% python3 -q
>>> import numpy as np
>>> np.set_printoptions(precision=2, suppress=True, linewidth=160)
>>> M = np.loadtxt("out12.csv", delimiter=",")
>>> M
array([[-0.17,  0.6 , -0.48, -0.52,  0.12, -0.32],
       [ 0.22, -0.35, -0.82,  0.35, -0.11, -0.13],
       [ 0.69, -0.01, -0.1 , -0.46,  0.1 ,  0.54],
       [-0.19, -0.3 , -0.07, -0.03,  0.93,  0.04],
       [ 0.19, -0.54,  0.18, -0.49, -0.11, -0.62],
       [-0.61, -0.38, -0.21, -0.4 , -0.29,  0.44]])
>>> t3 = np.stack([M, -1 * M, M[::-1]])
>>> np.linalg.matrix_rank(t3)
array([6, 6, 6])
>>> np.linalg.det(t3)
array([-1., -1.,  1.])
>>> t3.sum(axis=0)
array([[-0.61, -0.38, -0.21, -0.4 , -0.29,  0.44],
       [ 0.19, -0.54,  0.18, -0.49, -0.11, -0.62],
       [-0.19, -0.3 , -0.07, -0.03,  0.93,  0.04],
       [ 0.69, -0.01, -0.1 , -0.46,  0.1 ,  0.54],
       [ 0.22, -0.35, -0.82,  0.35, -0.11, -0.13],
       [-0.17,  0.6 , -0.48, -0.52,  0.12, -0.32]])
>>> x0 = np.array([2, -1, 1, -1, 2, 1])
>>> np.sort(np.abs(np.degrees(np.angle(np.linalg.eigvals(M)))))
array([  0.  ,  65.97,  65.97, 124.35, 124.35, 180.  ])
>>> 6 - np.linalg.matrix_rank(M - np.eye(6), tol=1e-8)
np.int64(1)
>>> round(float(np.linalg.det(M)), 2)
-1.0
>>> [p for p in range(1, 25) if np.allclose(np.linalg.matrix_power(M, p), np.eye(6))]
[]
>>> out = M / np.linalg.norm(M, axis=1, keepdims=True)
>>> cov = out @ out.T
>>> (cov - 2 * np.eye(6)).round(6).argmax(axis=1)
array([1, 0, 0, 0, 0, 0])
>>> np.linalg.norm(out, axis=1)
array([1., 1., 1., 1., 1., 1.])
>>> cov[2].round(2) + 0
array([0., 0., 1., 0., 0., 0.])
>>> np.round(M[:, 1] @ M[:, 3], 2)
np.float64(-0.0)
>>> print(np.linalg.svd(M, compute_uv=False))
[1. 1. 1. 1. 1. 1.]
>>> np.round(M @ M.T, 2) + 0
array([[1., 0., 0., 0., 0., 0.],
       [0., 1., 0., 0., 0., 0.],
       [0., 0., 1., 0., 0., 0.],
       [0., 0., 0., 1., 0., 0.],
       [0., 0., 0., 0., 1., 0.],
       [0., 0., 0., 0., 0., 1.]])
>>> J = np.load("block9.npy")
>>> J
array([[ 2,  0, -6, -2],
       [-1,  0,  3,  1],
       [-1,  0,  3,  1]])
>>> Uu, s, Vh = np.linalg.svd(J)
>>> evecs = Vh[:(s > 1e-8).sum()]
>>> rng = np.random.default_rng(81697)
>>> x0 = J[1] + 4 * J[2] + rng.integers(2) * np.eye(4)[1]
>>> x0
array([-5.,  1., 15.,  5.])
>>> np.linalg.matrix_rank(np.vstack([J, x0]))
np.int64(2)
>>> np.allclose(evecs.T @ evecs @ x0, x0)
False
>>> Q, _ = np.linalg.qr(np.array([[-1.6, 0.5, -1.8, 0.6, 1.3],
...     [1.1, 0.0, -0.3, 1.3, 1.3],
...     [0.6, -0.1, 1.6, -0.4, 0.2],
...     [-1.4, -1.2, 1.5, -1.0, 1.8],
...     [-0.9, 0.2, -0.9, 1.2, -0.6]]))
>>> evecs, _ = np.linalg.qr(np.array([[0.1, -2.3, -0.7, -0.9, -0.5],
...     [0.6, -0.4, -0.6, -1.6, 0.4],
...     [-0.2, 0.4, 1.1, 1.1, -0.3],
...     [0.5, 0.0, -0.4, -2.5, 0.7],
...     [0.3, -1.9, 0.6, -1.9, 2.6]]))
>>> s = 5 * 0.9 ** np.arange(5)
>>> K = Q[:, :5] * s @ evecs[:5]
>>> K
array([[ 2.69, -3.02, -0.12, -1.35,  0.47],
       [ 1.65,  1.24,  0.21,  2.57, -2.27],
       [ 0.08,  0.78,  3.31,  0.72,  1.88],
       [-1.83, -2.91, -0.81,  2.77,  1.08],
       [ 1.82,  0.51, -1.96,  0.56,  2.55]])
>>> round(float(np.einsum("ii->", K)), 2)
12.56
>>> round(np.einsum("ij,ji->", K, K), 2)
np.float64(6.41)
>>> W1 = np.array([[3, -2, -2, -3, 0],
...     [3, 2, -1, 0, -3],
...     [3, -2, 0, 1, -3],
...     [-2, -3, -2, 1, -2],
...     [3, 3, 0, -2, 1]])
>>> c = np.array([1, 3, -3, 3, 0])
>>> H = np.maximum(K @ W1 + c, 0)
>>> print((H > 0).mean(axis=0))
[0.6 0.4 0.  0.6 0.6]
>>> np.linalg.matrix_rank(H)
np.int64(4)
>>> (H > 0).astype(int)
array([[1, 0, 0, 0, 1],
       [0, 0, 0, 1, 0],
       [1, 1, 0, 1, 0],
       [0, 0, 0, 1, 1],
       [1, 1, 0, 0, 1]])
>>> cent = np.array([[1, 3, 2], [-1, 3, 1], [-2, -2, -1], [0, 2, 0], [2, -3, -1]])
>>> H @ cent
array([[ 29.  , -26.52,  -5.07],
       [  0.  ,  10.73,   0.  ],
       [ 16.44,  63.08,  36.72],
       [ 13.4 ,  -3.51,  -6.7 ],
       [  9.96,  39.35,  21.77]])
>>> (H @ cent).round(6).argmax(axis=1)
array([0, 1, 1, 0, 1])
>>> print(W1 @ cent)
[[ 9  1  6]
 [-3 26 12]
 [-1 14  7]
 [ 1 -3 -3]
 [ 2 11  8]]
>>> r0 = np.array([-6, 7])
>>> print(np.correlate(K[1], K[0], "full"))
[ 0.78 -1.65 -1.79 -4.2  -3.89  5.47 -6.92 13.76 -6.11]
>>> np.convolve(K[1], r0)
array([ -9.91,   4.11,   7.45, -13.96,  31.6 , -15.9 ])
>>> labels = rng.permutation(5)
>>> out = K[:, labels] * rng.choice([-1, 1], 5)
>>> out
array([[ 2.69, -3.02, -1.35, -0.47, -0.12],
       [ 1.65,  1.24,  2.57,  2.27,  0.21],
       [ 0.08,  0.78,  0.72, -1.88,  3.31],
       [-1.83, -2.91,  2.77, -1.08, -0.81],
       [ 1.82,  0.51,  0.56, -2.55, -1.96]])
>>> Uu, _, Vh = np.linalg.svd(K.T @ out)
>>> labels
array([0, 1, 3, 4, 2])
>>> np.round(Uu @ Vh, 2) + 0
array([[ 1.,  0.,  0.,  0.,  0.],
       [ 0.,  1.,  0.,  0.,  0.],
       [ 0.,  0.,  0.,  0.,  1.],
       [ 0.,  0.,  1.,  0.,  0.],
       [ 0.,  0.,  0., -1.,  0.]])
>>> t3 = np.stack([K, -2 * K, K[::-1]])
>>> t3.shape
(3, 5, 5)
>>> t3.sum(axis=0)
array([[-0.86,  3.53, -1.83,  1.92,  2.08],
       [-3.48, -4.15, -1.01,  0.2 ,  3.35],
       [ 0.  ,  0.  ,  0.  ,  0.  ,  0.  ],
       [ 3.48,  4.15,  1.01, -0.2 , -3.35],
       [ 0.86, -3.53,  1.83, -1.92, -2.08]])
>>> print(np.linalg.matrix_rank(t3.reshape(3, -1)))
2
>>> print((t3 @ K.T).shape)
(3, 5, 5)
>>> W0 = np.vander(np.arange(2) - 1, 4, increasing=True)
>>> W0
array([[ 1, -1,  1, -1],
       [ 1,  0,  0,  0]])
>>> out = np.array([[3, 3], [-5, -5], [-2, 1], [5, -3], [1, 2], [5, -5]])
>>> print(np.einsum("ik,kj->ji", M, out))
[[-6.6   5.04  2.85  2.   -2.78  0.42]
 [-0.56  0.96  0.92  2.63  7.81 -1.73]]
>>> np.linalg.matrix_rank(np.vstack([M, out.T]))
np.int64(6)
>>> def softmax(z):
...     e = np.exp(z - z.max(axis=-1, keepdims=True))
...     return e / e.sum(axis=-1, keepdims=True)
... 
>>> print(np.round(softmax(10 * W0[0]), 2) + 0)
[0.5 0.  0.5 0. ]
>>> att = W0 @ W0.T / np.sqrt(4)
>>> softmax(att + np.triu(np.full(att.shape, -np.inf), 1))
array([[1. , 0. ],
       [0.5, 0.5]])
>>> softmax(att)[0] @ W0
array([ 1.  , -0.82,  0.82, -0.82])
>>> th = np.radians(36)
>>> R = np.eye(4)
>>> R[0, 0] = R[3, 3] = np.cos(th)
>>> R[0, 3], R[3, 0] = -np.sin(th), np.sin(th)
>>> print(R)
[[ 0.81  0.    0.   -0.59]
 [ 0.    1.    0.    0.  ]
 [ 0.    0.    1.    0.  ]
 [ 0.59  0.    0.    0.81]]
>>> out = W0 @ R.T
>>> np.round(np.linalg.det(R), 2), np.round(np.trace(R), 2)
(np.float64(1.0), np.float64(3.62))
>>> np.linalg.svd(W0, compute_uv=False), np.linalg.svd(out, compute_uv=False)
(array([2.07, 0.83]), array([2.07, 0.83]))
>>> out
array([[ 1.4 , -1.  ,  1.  , -0.22],
       [ 0.81,  0.  ,  0.  ,  0.59]])
>>> F = np.load("case10.npy")
>>> F
array([[-1,  0,  0,  0],
       [-1, -1,  0,  0],
       [ 2, -1, -2,  0],
       [ 2,  2, -1, -1]])
>>> labels = rng.permutation(4)
>>> labels
array([1, 2, 0, 3])
>>> out = F[labels][:, labels]
>>> print(np.allclose(out, F))
False
>>> print(out)
[[-1  0 -1  0]
 [-1 -2  2  0]
 [ 0  0 -1  0]
 [ 2 -1  2 -1]]
>>> round(float(np.linalg.det(out)), 2), np.round(np.linalg.det(F[labels]), 2)
(2.0, np.float64(2.0))
>>> np.diag(out)
array([-1, -2, -1, -1])
>>> np.sort(np.abs(np.linalg.eigvals(out)))
array([1., 1., 1., 2.])
>>> x0 = np.array([0, 0, 2, 2])
>>> a = np.maximum(F @ x0, 0)
>>> a
array([0, 0, 0, 0])
>>> np.tanh(F @ x0)
array([ 0.,  0., -1., -1.])
>>> F * (a > 1e-9)[:, None]
array([[0, 0, 0, 0],
       [0, 0, 0, 0],
       [0, 0, 0, 0],
       [0, 0, 0, 0]])
>>> print(F.T @ a)
[0 0 0 0]
>>> Q, evecs = np.linalg.qr(F[:, :3])[0], np.linalg.qr(F[:, 3:])[0]
>>> s = np.linalg.svd(Q.T @ evecs, compute_uv=False)
>>> s
array([0.95])
>>> ev, evecs = np.linalg.eig(F)
>>> np.sort(np.linalg.eigvals(F.T))
array([-2., -1., -1., -1.])
>>> np.prod(ev)
np.float64(2.0)
>>> np.sort(np.linalg.eigvals(F @ F))
array([1., 1., 1., 4.])
>>> (M + M.T) / 2
array([[-0.17,  0.41,  0.11, -0.35,  0.16, -0.47],
       [ 0.41, -0.35, -0.42,  0.03, -0.32, -0.26],
       [ 0.11, -0.42, -0.1 , -0.26,  0.14,  0.17],
       [-0.35,  0.03, -0.26, -0.03,  0.22, -0.18],
       [ 0.16, -0.32,  0.14,  0.22, -0.11, -0.46],
       [-0.47, -0.26,  0.17, -0.18, -0.46,  0.44]])
>>> np.sort(np.abs(np.linalg.eigvals(M)))
array([1., 1., 1., 1., 1., 1.])
>>> print(round(np.linalg.det(M), 2))
-1.0
>>> M @ M
array([[ 0.15, -0.09, -0.24,  0.6 , -0.53, -0.52],
       [-0.69,  0.27,  0.25,  0.24,  0.36, -0.45],
       [-0.41,  0.3 , -0.37, -0.56, -0.52, -0.11],
       [ 0.08, -0.51,  0.51, -0.44, -0.14, -0.5 ],
       [ 0.43,  0.74,  0.47, -0.05, -0.16, -0.12],
       [-0.38, -0.12,  0.51,  0.25, -0.52,  0.5 ]])
>>> print(np.allclose(M, M.T))
False
>>> X = (rng.random((6, 6)) < 0.3) + np.eye(6)
>>> X /= X.sum(axis=1, keepdims=True)
>>> X
array([[0.33, 0.  , 0.  , 0.33, 0.33, 0.  ],
       [0.33, 0.33, 0.  , 0.  , 0.  , 0.33],
       [0.  , 0.2 , 0.4 , 0.2 , 0.  , 0.2 ],
       [0.  , 0.  , 0.5 , 0.5 , 0.  , 0.  ],
       [0.25, 0.  , 0.25, 0.25, 0.25, 0.  ],
       [0.  , 0.  , 0.  , 0.5 , 0.  , 0.5 ]])
>>> # rows sum to 1
>>> X.reshape(-1, 2)
array([[0.33, 0.  ],
       [0.  , 0.33],
       [0.33, 0.  ],
       [0.33, 0.33],
       [0.  , 0.  ],
       [0.  , 0.33],
       [0.  , 0.2 ],
       [0.4 , 0.2 ],
       [0.  , 0.2 ],
       [0.  , 0.  ],
       [0.5 , 0.5 ],
       [0.  , 0.  ],
       [0.25, 0.  ],
       [0.25, 0.25],
       [0.25, 0.  ],
       [0.  , 0.  ],
       [0.  , 0.5 ],
       [0.  , 0.5 ]])
>>> t3 = X.reshape(6, 2, -1)
>>> np.einsum("ihd,jhd->hij", t3, t3).shape
(2, 6, 6)
>>> np.swapaxes(t3, 1, 2)[4]
array([[0.25, 0.25],
       [0.  , 0.25],
       [0.25, 0.  ]])
>>> t3[:, 0]
array([[0.33, 0.  , 0.  ],
       [0.33, 0.33, 0.  ],
       [0.  , 0.2 , 0.4 ],
       [0.  , 0.  , 0.5 ],
       [0.25, 0.  , 0.25],
       [0.  , 0.  , 0.  ]])
>>> t3.transpose(1, 0, 2)
array([[[0.33, 0.  , 0.  ],
        [0.33, 0.33, 0.  ],
        [0.  , 0.2 , 0.4 ],
        [0.  , 0.  , 0.5 ],
        [0.25, 0.  , 0.25],
        [0.  , 0.  , 0.  ]],

       [[0.33, 0.33, 0.  ],
        [0.  , 0.  , 0.33],
        [0.2 , 0.  , 0.2 ],
        [0.5 , 0.  , 0.  ],
        [0.25, 0.25, 0.  ],
        [0.5 , 0.  , 0.5 ]]])
